$ ipython --no-banner

In [1]: import numpy as np

In [2]: import numpy.linalg as la

In [3]: np.set_printoptions(suppress=True, linewidth=200)

In [4]: rd = lambda a: np.round(a, 1) + 0

In [5]: M2 = np.array([[1, 1, 1, 1, 2, 0, 0],
   ...:     [1, 0, 1, 0, 2, 1, 1],
   ...:     [2, 2, 1, 0, 0, 2, 0],
   ...:     [0, 2, 1, 1, 0, 2, 0],
   ...:     [0, 0, 0, 0, 1, 0, 0],
   ...:     [2, 0, 1, 2, 1, 2, 1],
   ...:     [1, 1, 0, 2, 2, 0, 1],
   ...:     [1, 0, 2, 0, 1, 2, 0]])

In [6]: E = M2.T @ M2

In [7]: E
Out[7]: 
array([[12,  6,  8,  7,  9, 11,  4],
       [ 6, 10,  5,  5,  4,  8,  1],
       [ 8,  5,  9,  4,  7, 11,  2],
       [ 7,  5,  4, 10,  8,  6,  4],
       [ 9,  4,  7,  8, 15,  6,  5],
       [11,  8, 11,  6,  6, 17,  3],
       [ 4,  1,  2,  4,  5,  3,  3]])

In [8]: ev, vecs = la.eigh(E)

In [9]: x0 = np.array([0, 1, 2, 1, 1, 0, 2])

In [10]: rd(vecs * np.maximum(ev, 0) @ vecs.T)
Out[10]: 
array([[12.,  6.,  8.,  7.,  9., 11.,  4.],
       [ 6., 10.,  5.,  5.,  4.,  8.,  1.],
       [ 8.,  5.,  9.,  4.,  7., 11.,  2.],
       [ 7.,  5.,  4., 10.,  8.,  6.,  4.],
       [ 9.,  4.,  7.,  8., 15.,  6.,  5.],
       [11.,  8., 11.,  6.,  6., 17.,  3.],
       [ 4.,  1.,  2.,  4.,  5.,  3.,  3.]])

In [11]: rd(x0 @ E @ x0 / (x0 @ x0)), rd(ev[0]), rd(ev[-1])
Out[11]: (np.float64(21.5), np.float64(0.1), np.float64(49.8))

In [12]: rd(vecs * np.abs(ev) @ vecs.T)
Out[12]: 
array([[12.,  6.,  8.,  7.,  9., 11.,  4.],
       [ 6., 10.,  5.,  5.,  4.,  8.,  1.],
       [ 8.,  5.,  9.,  4.,  7., 11.,  2.],
       [ 7.,  5.,  4., 10.,  8.,  6.,  4.],
       [ 9.,  4.,  7.,  8., 15.,  6.,  5.],
       [11.,  8., 11.,  6.,  6., 17.,  3.],
       [ 4.,  1.,  2.,  4.,  5.,  3.,  3.]])

In [13]: Q, vecs = la.qr(E[:, :5])[0], la.qr(E[:, 5:])[0]

In [14]: sig = la.svd(Q.T @ vecs, compute_uv=False)

In [15]: rd(np.degrees(np.arccos(sig.clip(0, 1))))
Out[15]: array([0.9, 6. ])

In [16]: r0, v = E[2], E[5]

In [17]: r0 @ v
Out[17]: np.int64(486)

In [18]: p = (r0 @ v) / (r0 @ r0) * r0

In [19]: rd(v - p)
Out[19]: array([ 0.2,  1.2, -1.2,  0.6, -3.5,  2.1,  0.3])

In [20]: rd(p)
Out[20]: array([10.8,  6.8, 12.2,  5.4,  9.5, 14.8,  2.7])

In [21]: rd(la.norm(r0 + v) ** 2 + la.norm(r0 - v) ** 2)
Out[21]: np.float64(2072.0)

In [22]: arr = np.load("sample6.npy")

In [23]: arr
Out[23]: 
array([[ 6.3, -1.2],
       [ 1.5, -3.4],
       [ 0. ,  4.3],
       [-6.3, -6. ]])

In [24]: r0 = np.array([2, 5])

In [25]: rd(np.correlate(arr[1], arr[0], "full"))
Out[25]: array([ -1.8,  13.5, -21.4])

In [26]: rd(np.array([np.convolve(row, r0, "same") for row in arr]))
Out[26]: 
array([[ 12.6,  29.1],
       [  3. ,   0.7],
       [  0. ,   8.6],
       [-12.6, -43.5]])

In [27]: rng = np.random.default_rng(86)

In [28]: labels = rng.permutation(2)

In [29]: M2 = arr[:, labels] * rng.choice([-1, 1], 2)

In [30]: M2
Out[30]: 
array([[ 6.3,  1.2],
       [ 1.5,  3.4],
       [ 0. , -4.3],
       [-6.3,  6. ]])

In [31]: U, _, Vt = la.svd(arr.T @ M2)

In [32]: rd(la.lstsq(arr, M2)[0])
Out[32]: 
array([[ 1.,  0.],
       [ 0., -1.]])

In [33]: labels
Out[33]: array([0, 1])

In [34]: x0 = np.array([-1, 0])

In [35]: y = arr @ x0

In [36]: y
Out[36]: array([-6.3, -1.5,  0. ,  6.3])

In [37]: rd(la.solve(arr.T @ arr, arr.T @ y))
Out[37]: array([-1.,  0.])

In [38]: try:
    ...:     la.solve(arr, y)
    ...: except la.LinAlgError as e:
    ...:     print(repr(e))
    ...: 
LinAlgError('Last 2 dimensions of the array must be square')

In [39]: y = y + 0.1 * rng.normal(size=4)

In [40]: rd(y)
Out[40]: array([-6.2, -1.4, -0.1,  6.4])

In [41]: b, *_ = la.lstsq(arr, y)

In [42]: b.round()
Out[42]: array([-1., -0.])

In [43]: rd(b)
Out[43]: array([-1.,  0.])

In [44]: mat = np.load("arr.npy")

In [45]: mat
Out[45]: 
array([[ 0,  2,  0,  0,  7],
       [ 0,  0,  0,  0,  6],
       [ 3,  4,  0,  0,  2],
       [ 2,  5,  0,  0,  4],
       [ 0,  0,  0,  2, 13],
       [ 0,  0,  0,  0, 10],
       [ 6,  1,  4,  0,  0],
       [ 0,  0,  0,  2,  4],
       [12, 11,  2,  0,  0],
       [ 0,  0,  0,  2,  7],
       [ 3,  4,  0,  0,  2],
       [ 0,  0,  0,  0,  6],
       [ 5,  2,  2,  0,  0],
       [22, 17,  8,  0,  0],
       [ 0,  0,  0,  0,  9],
       [12, 11,  2,  0,  0],
       [ 0,  0,  0,  2,  1],
       [ 0,  0,  0,  0,  6],
       [ 0,  0,  0,  0,  7],
       [17, 14,  5,  0,  0],
       [ 5,  2,  2,  0,  0],
       [ 0,  0,  0,  0,  8],
       [ 0,  0,  0,  2,  4],
       [10,  5,  5,  0,  0],
       [ 3,  0,  5,  2,  0],
       [ 0,  0,  0,  0,  5],
       [ 0,  0,  0,  2,  4],
       [ 5,  2,  2,  0,  0],
       [ 0,  0,  0,  2,  7],
       [ 5,  2,  2,  0,  0],
       [ 0,  1,  0,  0,  5],
       [ 0,  0,  0,  1,  9]])

In [46]: rd(la.norm(E) ** 2 / la.norm(E, 2) ** 2)
Out[46]: np.float64(1.1)

In [47]: E[2] @ E[1]
Out[47]: np.int64(281)

In [48]: rd(la.norm(E, 2))
Out[48]: np.float64(49.8)

In [49]: r0, v = mat[3], mat[0]

In [50]: r0 @ v
Out[50]: np.int64(38)

In [51]: r0 @ r0
Out[51]: np.int64(45)

In [52]: p = (r0 @ v) / (r0 @ r0) * r0

In [53]: np.outer(r0, v)
Out[53]: 
array([[ 0,  4,  0,  0, 14],
       [ 0, 10,  0,  0, 35],
       [ 0,  0,  0,  0,  0],
       [ 0,  0,  0,  0,  0],
       [ 0,  8,  0,  0, 28]])

In [54]: rd(v - p)
Out[54]: array([-1.7, -2.2,  0. ,  0. ,  3.6])

In [55]: rd(la.norm(r0 + v) ** 2 + la.norm(r0 - v) ** 2)
Out[55]: np.float64(196.0)

In [56]: Ac = (mat - mat.mean(axis=0)) / mat.std(axis=0)

In [57]: np.argwhere(np.abs(Ac) > 2)
Out[57]: 
array([[ 4,  4],
       [13,  0],
       [13,  1],
       [13,  2],
       [19,  0],
       [19,  1]])

In [58]: rd(Ac.std(axis=0))
Out[58]: array([1., 1., 1., 1., 1.])

In [59]: b = la.lstsq(np.delete(Ac, 1, axis=1), Ac[:, 1])[0]

In [60]: rd(1 - np.var(Ac[:, 1] - np.delete(Ac, 1, axis=1) @ b))
Out[60]: np.float64(1.0)

In [61]: rd(b)
Out[61]: array([ 1.4, -0.5,  0. ,  0.1])

In [62]: np.abs(b).argmax()
Out[62]: np.int64(0)
